>>> import numpy as np
>>> np.set_printoptions(suppress=True, linewidth=120)
>>> O, _ = np.linalg.qr(np.array([[1.5, -1.2, 1.8, 0.7, 1.2],
...     [0.4, -0.5, -1.0, -0.3, -1.2],
...     [-0.4, -1.8, 0.3, 0.2, -0.3],
...     [-0.9, 0.9, -0.2, -0.8, 0.3],
...     [-0.5, 0.1, -0.9, -0.4, 1.4]]))
>>> K = O[:, :5]
>>> K.round(3)
array([[-0.787, -0.149, -0.344, -0.399,  0.283],
       [-0.21 , -0.125,  0.803, -0.449, -0.306],
       [ 0.21 , -0.961, -0.142, -0.011, -0.11 ],
       [ 0.472,  0.174, -0.333, -0.789, -0.112],
       [ 0.262, -0.092,  0.324, -0.128,  0.895]])
>>> u, r1 = K[0], K[3]
>>> u @ u
np.float64(1.0)
>>> pr = (u @ r1) / (u @ u) * u
>>> pr.round(3) + 0
array([0., 0., 0., 0., 0.])
>>> u = np.array([-2, -1])
>>> np.round(np.cross(K[0, :3], K[2, :3]), 3)
array([-0.309, -0.184,  0.788])
>>> np.round(np.convolve(K[0], u), 3)
array([ 1.575,  1.085,  0.837,  1.142, -0.167, -0.283])
>>> vec = np.array([-4, 9, 2, -9, -7])
>>> np.round(np.linalg.inv(K), 3)
array([[-0.787, -0.21 ,  0.21 ,  0.472,  0.262],
       [-0.149, -0.125, -0.961,  0.174, -0.092],
       [-0.344,  0.803, -0.142, -0.333,  0.324],
       [-0.399, -0.449, -0.011, -0.789, -0.128],
       [ 0.283, -0.306, -0.11 , -0.112,  0.895]])
>>> np.round(K.T @ (K @ vec), 3)
array([-4.,  9.,  2., -9., -7.])
>>> np.round(np.linalg.det(K), 3)
np.float64(1.0)
>>> np.round(np.sort(np.abs(np.degrees(np.angle(np.linalg.eigvals(K))))), 3)
array([  0.   ,  95.804,  95.804, 150.816, 150.816])
>>> rng = np.random.default_rng(39787)
>>> idx = rng.permutation(5)
>>> other = K[:, idx] * rng.choice([-1, 1], 5)
>>> other.round(3)
array([[-0.283,  0.787, -0.149, -0.399,  0.344],
       [ 0.306,  0.21 , -0.125, -0.449, -0.803],
       [ 0.11 , -0.21 , -0.961, -0.011,  0.142],
       [ 0.112, -0.472,  0.174, -0.789,  0.333],
       [-0.895, -0.262, -0.092, -0.128, -0.324]])
>>> left, _, Vh = np.linalg.svd(K.T @ other)
>>> np.round(np.linalg.lstsq(K, other)[0], 3) + 0
array([[ 0., -1.,  0.,  0.,  0.],
       [ 0.,  0.,  1.,  0.,  0.],
       [ 0.,  0.,  0.,  0., -1.],
       [ 0.,  0.,  0.,  1.,  0.],
       [-1.,  0.,  0.,  0.,  0.]])
>>> np.round(left @ Vh, 3) + 0
array([[ 0., -1.,  0.,  0.,  0.],
       [ 0.,  0.,  1.,  0.,  0.],
       [ 0.,  0.,  0.,  0., -1.],
       [ 0.,  0.,  0.,  1.,  0.],
       [-1.,  0.,  0.,  0.,  0.]])
>>> blk = np.stack([K, 3 * K, K[::-1]])
>>> np.linalg.matrix_rank(blk)
array([5, 5, 5])
>>> np.round(np.einsum("bij,cij->bc", blk, blk), 3)
array([[ 5., 15.,  1.],
       [15., 45.,  3.],
       [ 1.,  3.,  5.]])
>>> np.linalg.matrix_rank(blk.reshape(3, -1))
np.int64(2)
>>> M = np.array([[0.7, -0.2, -0.9, -1.4],
...     [-0.6, 0.0, -4.8, 1.0],
...     [-0.9, 0.7, 1.8, 1.4]])
>>> M
array([[ 0.7, -0.2, -0.9, -1.4],
       [-0.6,  0. , -4.8,  1. ],
       [-0.9,  0.7,  1.8,  1.4]])
>>> other = M + rng.integers(-2, 3, (3, 2)) @ rng.integers(-2, 3, (2, 4))
>>> other.round(3)
array([[-0.3,  1.8,  0.1, -3.4],
       [-5.6, -2. , -5.8, -3. ],
       [-0.9,  6.7,  4.8, -1.6]])
>>> other - M
array([[-1.,  2.,  1., -2.],
       [-5., -2., -1., -4.],
       [ 0.,  6.,  3., -3.]])
>>> E = np.load("a.npy")
>>> E
array([[ 5.04 ,  1.079,  2.083,  1.046],
       [ 4.847,  0.967,  1.916,  0.91 ],
       [ 5.06 ,  1.013,  1.989,  0.976],
       [ 4.96 ,  0.988,  1.981,  1.073],
       [ 5.085,  1.108,  1.991,  0.95 ],
       [ 5.008,  1.02 ,  1.98 ,  0.949],
       [ 5.012,  0.994,  1.973,  0.989],
       [ 4.99 ,  1.043,  1.887,  1.086],
       [ 5.125,  0.961,  1.878,  1.015],
       [ 5.005,  1.038,  2.047,  0.985],
       [ 5.003,  1.06 ,  1.915,  1.011],
       [ 5.017,  0.979,  2.1  ,  0.913],
       [ 5.077,  0.981,  2.019,  1.08 ],
       [ 4.983,  1.093,  2.003,  0.88 ],
       [-0.081,  0.926,  1.952,  3.98 ],
       [ 0.051,  0.983,  2.   ,  3.97 ],
       [ 0.064,  1.065,  2.108,  4.027],
       [ 0.142,  1.045,  2.02 ,  3.991],
       [-0.049,  0.992,  2.018,  4.062],
       [-0.029,  1.099,  2.015,  4.022],
       [ 0.031,  0.981,  2.113,  3.969],
       [ 0.026,  0.898,  2.09 ,  3.993],
       [-0.064,  0.935,  2.045,  3.999],
       [-0.007,  1.02 ,  1.963,  3.955],
       [-0.031,  1.032,  2.088,  4.007],
       [-0.012,  1.012,  1.997,  4.015],
       [ 0.024,  1.014,  2.066,  3.972],
       [ 0.015,  0.926,  1.963,  3.95 ]])
>>> cent = E[[24, 26]].astype(float)
>>> for _ in range(4):
...     idx = np.linalg.norm(E[:, None] - cent, axis=-1).argmin(axis=1)
...     cent = np.array([E[idx == j].mean(axis=0) for j in range(2)])
... 
>>> idx
array([1, 1, 1, 1, 1, 1, 1, 1, 1, 1, 1, 1, 1, 1, 0, 0, 0, 0, 0, 0, 0, 0, 0, 0, 0, 0, 0, 0])
>>> np.round(cent[1] - cent[0], 3)
array([ 5.009,  0.028, -0.048, -3.004])
>>> cent.round(3)
array([[0.006, 0.995, 2.031, 3.994],
       [5.015, 1.023, 1.983, 0.99 ]])
>>> np.bincount(idx)
array([14, 14])
>>> O, V = np.linalg.qr(E[:, :1])[0], np.linalg.qr(E[:, 1:])[0]
>>> s = np.linalg.svd(O.T @ V, compute_uv=False)
>>> s.round(3)
array([0.998])
>>> (s > 0.9).sum()
np.int64(1)
>>> np.round(np.linalg.norm(O @ O.T - V @ V.T, 2), 3)
np.float64(1.0)
>>> X = np.loadtxt("sample6.csv", delimiter=",")
>>> X
array([[ 1.,  6.,  3.,  5.],
       [-7.,  9.,  6.,  3.],
       [-2.,  3.,  2.,  2.],
       [ 2., -5.,  3.,  5.],
       [ 1.,  6.,  3.,  5.]])
>>> # row 4 repeats row 0
>>> other = np.c_[X[:, :2] @ np.array([[1, 0], [2, -1]]), np.array([1, -2, 1, 1, 3])]
>>> other
array([[13., -6.,  1.],
       [11., -9., -2.],
       [ 4., -3.,  1.],
       [-8.,  5.,  1.],
       [13., -6.,  3.]])
>>> np.round(np.linalg.norm(other - X @ np.linalg.lstsq(X, other)[0], axis=0), 3) + 0
array([0.   , 0.   , 1.414])
>>> np.round(np.linalg.norm(np.linalg.qr(X)[0].T @ other, axis=0) ** 2 / ((other ** 2).sum(axis=0) + 1e-12), 3)
array([1.   , 1.   , 0.875])
>>> np.linalg.matrix_rank(np.c_[X, other])
np.int64(5)
>>> np.linalg.matrix_rank(other)
np.int64(3)
>>> vec = np.array([3, 2, 0, 3])
>>> h = np.maximum(X @ vec, 0)
>>> X * (h > 1e-9)[:, None]
array([[ 1.,  6.,  3.,  5.],
       [-7.,  9.,  6.,  3.],
       [-2.,  3.,  2.,  2.],
       [ 2., -5.,  3.,  5.],
       [ 1.,  6.,  3.,  5.]])
>>> h
array([30.,  6.,  6., 11., 30.])
